% ipython --no-banner

In [1]: import numpy as np

In [2]: np.set_printoptions(suppress=True, linewidth=160)

In [3]: def rnd(a):
   ...:     return np.round(a, 3) + 0
   ...: 

In [4]: Y = np.array([[-2, -3, -2], [-3, 4, -5]])

In [5]: F = Y.T @ Y

In [6]: F
Out[6]: 
array([[ 13,  -6,  19],
       [ -6,  25, -14],
       [ 19, -14,  29]])

In [7]: # rank 2

In [8]: evals, vecs = np.linalg.eigvalsh(F)
ValueError: too many values to unpack (expected 2)


In [9]: evals, vecs = np.linalg.eigh(F)

In [10]: rnd(np.linalg.eigvalsh(F + 3 * np.eye(3)))
Out[10]: array([ 3.   , 19.522, 53.478])

In [11]: rnd(vecs.T @ F @ vecs)
Out[11]: 
array([[ 0.   ,  0.   ,  0.   ],
       [ 0.   , 16.522,  0.   ],
       [ 0.   ,  0.   , 50.478]])

In [12]: rnd(np.linalg.svd(F, compute_uv=False))
Out[12]: array([50.478, 16.522,  0.   ])

In [13]: (evals > 1e-8).sum(), (evals < -1e-8).sum()
Out[13]: (np.int64(2), np.int64(0))

In [14]: rnd(vecs @ np.diag(evals) @ vecs.T)
Out[14]: 
array([[ 13.,  -6.,  19.],
       [ -6.,  25., -14.],
       [ 19., -14.,  29.]])

In [15]: rnd(vecs.T @ vecs)
Out[15]: 
array([[1., 0., 0.],
       [0., 1., 0.],
       [0., 0., 1.]])

In [16]: rnd(evals)
Out[16]: array([ 0.   , 16.522, 50.478])

In [17]: rk = np.linalg.matrix_rank(F)

In [18]: rk
Out[18]: np.int64(2)

In [19]: ns = np.linalg.svd(F)[2][rk:].T

In [20]: [int(np.linalg.matrix_rank(F[:i])) for i in range(1, len(F) + 1)]
Out[20]: [1, 2, 2]

In [21]: np.allclose(F @ ns, 0)
Out[21]: True

In [22]: rnd(ns @ ns.T)
Out[22]: 
array([[ 0.634, -0.11 , -0.469],
       [-0.11 ,  0.019,  0.082],
       [-0.469,  0.082,  0.347]])

In [23]: rnd(F @ ns)
Out[23]: 
array([[0.],
       [0.],
       [0.]])

In [24]: np.linalg.matrix_rank(F.T @ F), np.linalg.matrix_rank(F @ F.T)
Out[24]: (np.int64(2), np.int64(2))

In [25]: rng = np.random.default_rng(64)

In [26]: lab = rng.permutation(3)

In [27]: lab
Out[27]: array([0, 1, 2])

In [28]: Y = F[lab][:, lab]

In [29]: np.trace(Y)
Out[29]: np.int64(67)
